$ python -q
>>> import numpy as np
>>> from numpy import linalg as LA
>>> np.set_printoptions(suppress=True, linewidth=140)
>>> data = np.array([[0, 1, 1, 1], [1, 0, 1, 1], [1, 1, 0, 1], [1, 1, 1, 0]])
>>> [round(float(LA.det(data[:i, :i])), 2) + 0 for i in range(1, 5)]
[0.0, -1.0, 2.0, -3.0]
>>> round(LA.eigvalsh(data).min(), 3)
np.float64(-1.0)
>>> u, v = data[2], data[0]
>>> u @ v
np.int64(2)
>>> u @ u
np.int64(3)
>>> p = (u @ v) / (u @ u) * u
>>> LA.matrix_rank(np.outer(u, v))
np.int64(1)
>>> np.round(v - p, 3)
array([-0.667,  0.333,  1.   ,  0.333])
>>> Y = data / LA.norm(data, axis=1, keepdims=True)
>>> G = Y @ Y.T
>>> (np.abs(G) > 0.9).astype(int)
array([[1, 0, 0, 0],
       [0, 1, 0, 0],
       [0, 0, 1, 0],
       [0, 0, 0, 1]])
>>> G[0].round(3)
array([1.   , 0.667, 0.667, 0.667])
>>> P = np.triu(np.array([[0, 2, 3, 3], [4, -4, -5, 0], [-3, 5, -2, -1], [3, 5, 5, -5]]), 1) + np.eye(4)
>>> Y = P @ data @ LA.inv(P)
>>> np.round(np.poly(Y), 3) + 0
array([ 1.,  0., -6., -8., -3.])
>>> np.trace(Y), np.trace(data)
(np.float64(0.0), np.int64(0))
>>> P @ data - data @ P
array([[ 8.,  6., 10.,  6.],
       [-5., -7., -3., -7.],
       [-1., -3.,  1., -3.],
       [ 0., -2.,  2., -2.]])
>>> np.round(LA.det(Y), 3)
np.float64(-3.0)
>>> round(LA.det(2 * data), 3), round(float(LA.det(data)), 3)
(np.float64(-48.0), -3.0)
>>> np.einsum("ii->", data)
np.int64(0)
>>> np.einsum("ij,ji->", data, data)
np.int64(12)
>>> J = np.load("dump.npy")
>>> J.round(3)
array([[ 0.292,  0.039,  0.18 , -0.416],
       [ 0.039,  0.54 , -0.45 , -0.21 ],
       [ 0.18 , -0.45 ,  0.531, -0.118],
       [-0.416, -0.21 , -0.118,  0.638]])
>>> rng = np.random.default_rng(84)
>>> z = rng.permutation(4)
>>> z
array([0, 3, 1, 2])
>>> Y = J[z][:, z]
>>> np.trace(Y)
np.float64(2.0)
>>> np.round(np.diag(Y), 3)
array([0.292, 0.638, 0.54 , 0.531])
>>> np.round(LA.det(Y), 3), round(LA.det(J[z]), 3)
(np.float64(0.0), np.float64(0.0))
>>> Y = np.array([[-2, -1, -3], [-2, -3, 0]])
>>> W2 = np.kron(Y, J)
>>> LA.matrix_rank(W2)
np.int64(4)
>>> W2.shape
(8, 12)
>>> round(LA.norm(W2, 2), 3), round(float(LA.norm(Y, 2) * LA.norm(J, 2)), 3)
(np.float64(4.53), 4.53)
>>> r = LA.matrix_rank(J)
>>> r
np.int64(2)
>>> null = LA.svd(J)[2][r:].T
>>> [int(LA.matrix_rank(J[:i])) for i in range(1, len(J) + 1)]
[1, 2, 2, 2]
>>> np.allclose(J @ null, 0)
True
>>> [int(LA.matrix_rank(J[:, :j + 1])) for j in range(4)]
[1, 2, 2, 2]
>>> np.round(J @ null, 3) + 0
array([[0., 0.],
       [0., 0.],
       [0., 0.],
       [0., 0.]])
>>> mat = np.loadtxt("m.csv", delimiter=",")
>>> mat
array([[ 0.,  1.,  0.,  1.,  0.],
       [ 2.,  3.,  0.,  3.,  1.],
       [ 2.,  5.,  0.,  3.,  3.],
       [ 3.,  7.,  0.,  4.,  5.],
       [ 5.,  9.,  1.,  6.,  7.],
       [ 7.,  9.,  1.,  7.,  9.],
       [ 9., 11.,  1.,  8., 10.],
       [10., 13.,  1., 10., 11.],
       [12., 13.,  2., 10., 11.],
       [13., 15.,  4., 10., 12.],
       [14., 16.,  4., 11., 12.],
       [14., 16.,  4., 12., 14.],
       [16., 16.,  5., 12., 15.],
       [17., 17.,  6., 12., 17.],
       [19., 17.,  6., 12., 19.],
       [19., 19.,  8., 14., 19.],
       [20., 21.,  9., 16., 20.],
       [22., 21., 10., 17., 22.],
       [22., 23., 10., 17., 24.],
       [24., 24., 12., 18., 25.],
       [24., 26., 13., 20., 25.],
       [26., 28., 13., 20., 27.],
       [27., 30., 15., 21., 27.],
       [28., 30., 16., 22., 27.],
       [29., 32., 17., 24., 29.],
       [30., 34., 19., 24., 30.],
       [32., 34., 19., 25., 31.]])
>>> np.argsort(-LA.norm(mat, axis=0).round(6), kind="stable")[:3]
array([1, 4, 0])
